$ python3 -q
>>> import numpy as np
>>> np.set_printoptions(precision=2, suppress=True, linewidth=160)
>>> tidy = lambda a: np.round(a, 2) + 0
>>> arr = np.loadtxt("block6.csv", delimiter=",")
>>> arr
array([[  0.,   0., -27., -36.],
       [  0.,   0.,  36., -45.],
       [-12., -16.,  -9., -12.],
       [ 16., -20.,  12., -15.]])
>>> q, vecs = np.linalg.qr(arr[:, :2])[0], np.linalg.qr(arr[:, 2:])[0]
>>> s = np.linalg.svd(q.T @ vecs, compute_uv=False)
>>> tidy(np.degrees(np.arccos(s.clip(0, 1))))
array([71.57, 71.57])
>>> q = arr.astype(float).copy()
>>> for j in range(4):
...     q[:, j] -= q[:, :j] @ (q[:, :j].T @ q[:, j])
...     q[:, j] /= np.linalg.norm(q[:, j])
... 
>>> tidy(q.T @ q)
array([[1., 0., 0., 0.],
       [0., 1., 0., 0.],
       [0., 0., 1., 0.],
       [0., 0., 0., 1.]])
>>> tidy(q)
array([[ 0. ,  0. , -0.6, -0.8],
       [ 0. ,  0. ,  0.8, -0.6],
       [-0.6, -0.8,  0. ,  0. ],
       [ 0.8, -0.6,  0. ,  0. ]])
>>> data = np.load("mat.npy")
>>> print(data)
[[-2  3 -2  0]
 [-1  1  3  2]
 [-3 -2 -3  2]
 [-6  7 10  8]]
>>> np.abs(np.diag(np.linalg.qr(data)[1])) > 1e-9
array([ True,  True,  True, False])
>>> np.unique(data.round(6), axis=0).shape
(4, 4)
>>> np.allclose(data[:-1].T @ np.linalg.lstsq(data[:-1].T, data[-1])[0], data[-1])
True
>>> tidy(data @ np.linalg.pinv(data) @ data)
array([[-2.,  3., -2.,  0.],
       [-1.,  1.,  3.,  2.],
       [-3., -2., -3.,  2.],
       [-6.,  7., 10.,  8.]])
>>> tidy(np.trace(np.linalg.pinv(data) @ data))
np.float64(3.0)
>>> rank = np.linalg.matrix_rank(data)
>>> rank
np.int64(3)
>>> N = np.linalg.svd(data)[2][rank:].T
>>> np.allclose(data @ N, 0)
True
>>> tidy(data @ N)
array([[0.],
       [0.],
       [0.],
       [0.]])
>>> tidy(N[:, 0] / N[np.abs(N[:, 0]).round(6).argmax(), 0])
array([ 0.92,  0.31, -0.46,  1.  ])
>>> B = data / np.linalg.norm(data, axis=1, keepdims=True)
>>> G = B @ B.T
>>> tidy(np.degrees(np.arccos(np.clip(G[2, 0], -1, 1))))
np.float64(73.42)
>>> (np.abs(G) > 0.9).astype(int)
array([[1, 0, 0, 0],
       [0, 1, 0, 1],
       [0, 0, 1, 0],
       [0, 1, 0, 1]])
>>> tidy(np.linalg.norm(B, axis=1))
array([1., 1., 1., 1.])
>>> (G - 2 * np.eye(4)).round(6).argmax(axis=1)
array([2, 3, 0, 1])
>>> np.argwhere(np.triu(np.abs(G) > 0.95, 1))
array([[1, 3]])
>>> F = np.array([[-2, 0, 3, -1, -1, -3, 2, -2],
...     [0, -1, 0, -3, 3, 0, -3, 1],
...     [0, 0, 1, 3, 0, -1, 2, 1],
...     [-2, -1, 1, 3, 3, -2, 0, -2],
...     [1, 1, -3, -2, 1, 3, -2, -3]])
>>> F[:, 5] = -3 * F[:, 2]
>>> F
array([[-2,  0,  3, -1, -1, -9,  2, -2],
       [ 0, -1,  0, -3,  3,  0, -3,  1],
       [ 0,  0,  1,  3,  0, -3,  2,  1],
       [-2, -1,  1,  3,  3, -3,  0, -2],
       [ 1,  1, -3, -2,  1,  9, -2, -3]])
>>> x = np.array([-1, 1, 2, 1, -2, 2, 1, -2])
>>> x @ F
Traceback (most recent call last):
  File "<python-input-36>", line 1, in <module>
    x @ F
    ~~^~~
ValueError: matmul: Input operand 1 has a mismatch in its core dimension 0, with gufunc signature (n?,k),(k,m?)->(n?,m?) (size 5 is different from 8)
>>> F @ (2 * x)
array([ -6, -30,  -2,  -4,  24])
>>> (F @ x).argmax()
np.int64(4)
>>> np.linalg.norm(F @ x) <= np.linalg.norm(F, 2) * np.linalg.norm(x) + 1e-9
np.True_
>>> (F * x).sum(axis=1)
array([ -3, -15,  -1,  -2,  12])
